$ python3 -q
>>> import numpy as np
>>> np.set_printoptions(suppress=True, linewidth=140)
>>> def tidy(a):
...     return np.round(a, 2) + 0
... 
>>> feats = np.load("arr.npy")
>>> feats
array([[6, 9, 6],
       [9, 6, 9],
       [6, 9, 6]])
>>> ev, V = np.linalg.eigh(feats)
>>> tidy(np.abs(V[:, -1]))
array([0.55, 0.62, 0.55])
>>> tidy(np.linalg.svd(feats, compute_uv=False))
array([22.08,  4.08,  0.  ])
>>> tidy(V @ np.diag(ev) @ V.T)
array([[6., 9., 6.],
       [9., 6., 9.],
       [6., 9., 6.]])
>>> (ev > 1e-8).sum(), (ev < -1e-8).sum()
(np.int64(1), np.int64(1))
>>> tidy(V.T @ feats @ V)
array([[-4.08,  0.  ,  0.  ],
       [ 0.  ,  0.  ,  0.  ],
       [ 0.  ,  0.  , 22.08]])
>>> tidy(np.linalg.eigvalsh(feats @ feats))
array([  0.  ,  16.62, 487.38])
>>> np.linalg.cond(feats) > 100
np.True_
>>> np.linalg.matrix_rank(feats, rtol=0.1)
np.int64(2)
>>> B = feats / np.linalg.norm(feats, axis=1, keepdims=True)
>>> cov = B @ B.T
>>> (cov - 2 * np.eye(3)).round(6).argmax(axis=1)
array([2, 0, 0])
>>> (np.abs(cov) > 0.9).astype(int)
array([[1, 1, 1],
       [1, 1, 1],
       [1, 1, 1]])
>>> tidy(cov)
array([[1.  , 0.93, 1.  ],
       [0.93, 1.  , 0.93],
       [1.  , 0.93, 1.  ]])
>>> W0 = np.array([[1, 3, 3, 1, 3, 2, 0, 1],
...     [0, 0, 1, 3, 1, 3, 2, 3],
...     [1, 0, 2, 2, 0, 3, 0, 1],
...     [2, 0, 2, 0, 0, 1, 0, 2],
...     [1, 2, 2, 3, 3, 1, 3, 1],
...     [0, 3, 1, 2, 3, 2, 2, 1],
...     [1, 1, 0, 2, 0, 3, 0, 2]])
>>> W0
array([[1, 3, 3, 1, 3, 2, 0, 1],
       [0, 0, 1, 3, 1, 3, 2, 3],
       [1, 0, 2, 2, 0, 3, 0, 1],
       [2, 0, 2, 0, 0, 1, 0, 2],
       [1, 2, 2, 3, 3, 1, 3, 1],
       [0, 3, 1, 2, 3, 2, 2, 1],
       [1, 1, 0, 2, 0, 3, 0, 2]])
>>> def softmax(z):
...     e = np.exp(z - z.max(axis=-1, keepdims=True))
...     return e / e.sum(axis=-1, keepdims=True)
... 
>>> tidy(softmax(W0).sum(axis=1))
array([1., 1., 1., 1., 1., 1., 1.])
>>> tidy(softmax(10 * W0[1]))
array([0.  , 0.  , 0.  , 0.33, 0.  , 0.33, 0.  , 0.33])
>>> tidy(softmax(W0[1]))
array([0.01, 0.01, 0.04, 0.27, 0.04, 0.27, 0.1 , 0.27])
>>> S = W0 @ W0.T / np.sqrt(8)
>>> tidy(softmax(S)[1] @ W0)
array([0.1 , 0.25, 1.08, 2.94, 1.19, 2.82, 2.02, 2.76])
>>> J = np.loadtxt("test2.csv", delimiter=",")
>>> J
array([[ 0., -1., -2.,  2.],
       [ 1.,  2.,  1., -2.],
       [-2., -2., -2.,  1.],
       [-2., -5., -4.,  6.]])
>>> tidy(np.linalg.eigvals(J).sum().real)
np.float64(6.0)
>>> tidy(np.poly(J))
array([ 1., -6., -7., 21.,  0.])
>>> tidy(np.linalg.det(J.T))
np.float64(0.0)
>>> tidy(np.linalg.det(2 * J)), tidy(np.linalg.det(J))
(np.float64(0.0), np.float64(0.0))
>>> np.einsum("ii->", J)
np.float64(6.0)
>>> tidy(np.linalg.eigvals(J))
array([ 6.58, -2.1 ,  1.52,  0.  ])
>>> E = np.array([[2, 0, 0, 0, 0],
...     [0, 1, 0, 0, 0],
...     [0, 0, 3, 0, 0],
...     [0, 0, 0, 3, 0],
...     [0, 0, 0, 0, 1]])
>>> # symmetric
>>> tidy(np.linalg.eigvals(E).sum().real)
np.float64(10.0)
>>> np.kron(np.eye(2, dtype=int), E)
array([[2, 0, 0, 0, 0, 0, 0, 0, 0, 0],
       [0, 1, 0, 0, 0, 0, 0, 0, 0, 0],
       [0, 0, 3, 0, 0, 0, 0, 0, 0, 0],
       [0, 0, 0, 3, 0, 0, 0, 0, 0, 0],
       [0, 0, 0, 0, 1, 0, 0, 0, 0, 0],
       [0, 0, 0, 0, 0, 2, 0, 0, 0, 0],
       [0, 0, 0, 0, 0, 0, 1, 0, 0, 0],
       [0, 0, 0, 0, 0, 0, 0, 3, 0, 0],
       [0, 0, 0, 0, 0, 0, 0, 0, 3, 0],
       [0, 0, 0, 0, 0, 0, 0, 0, 0, 1]])
>>> np.poly(E)
array([  1., -10.,  38., -68.,  57., -18.])
>>> np.einsum("ii->", E)
np.int64(10)
>>> np.einsum("ij,ji->", E, E)
np.int64(24)
>>> tidy(np.linalg.eigvals(E))
array([2., 1., 3., 3., 1.])
